>>> import numpy as np
>>> np.set_printoptions(precision=1, suppress=True, linewidth=160, floatmode="fixed")
>>> rd = lambda a: np.round(a, 1) + 0
>>> m1 = np.load("test10.npy")
>>> print(m1)
[[ 0  0  5  5  3  0  0  0  5  0]
 [ 0  0  0  0  0  0  0  0  0  0]
 [47 36 37 49 15  6 59 20 49 55]
 [26 22 21 29  9  2 33 11 29 33]
 [74 48 37 55 15 18 83 35 55 73]
 [ 0  0  0  0  0  2  0  0  0  0]
 [ 2 16 37 39 15  0 19  0 39 25]
 [32 27 29 38 12  2 42 13 38 41]
 [50 28  5 19  3 18 47 27 19 41]
 [14  0  0  0  0 18  0 15  0  0]
 [ 0  0  0  0  0  0  0  0  0  0]
 [53 34 21 35  9 14 57 26 35 51]
 [14  0  0  0  0 18  0 15  0  0]
 [ 5  1  0  0  0  6  0  6  0  0]
 [ 0  6 21 21  9  0  1  0 21  9]
 [38 18  0  1  0 18 29 23  1 25]
 [ 0  0  0  0  0  0  0  0  0  0]
 [ 0  5 13 14  6  0  0  0 14  7]
 [ 0  0  0  0  0  0  0  0  0  0]
 [11  0  0  0  0 14  0 12  0  0]
 [14 19 29 34 12  0 26  3 34 29]
 [47 29 13 26  6 14 48 24 26 43]
 [17  4  0  0  0 14  3 14  0  3]]
>>> # null space of dimension 1
>>> Uu, sig, VT = np.linalg.svd(m1)
>>> print(rd(sig))
[322.1  91.2  36.6   7.3   6.1   5.7   1.9   1.3   1.1   0.0]
>>> M2 = Uu[:, :9] @ np.diag(sig[:9]) @ VT[:9]
>>> print(np.linalg.matrix_rank(m1, rtol=0.05))
3
>>> print(m1.shape)
(23, 10)
>>> print(m1.sum(axis=0))
[444 293 268 365 114 164 447 244 365 435]
>>> print(rd(np.linalg.norm(m1)))
336.9
>>> print(np.unravel_index(np.abs(m1).argmax(), m1.shape))
(np.int64(4), np.int64(6))
>>> np.zeros(23, 10)
Traceback (most recent call last):
  File "<python-input-14>", line 1, in <module>
    np.zeros(23, 10)
    ~~~~~~~~^^^^^^^^
TypeError: Cannot interpret '10' as a data type
>>> print(rd(np.linalg.svd(m1, compute_uv=False)))
[322.1  91.2  36.6   7.3   6.1   5.7   1.9   1.3   1.1   0.0]
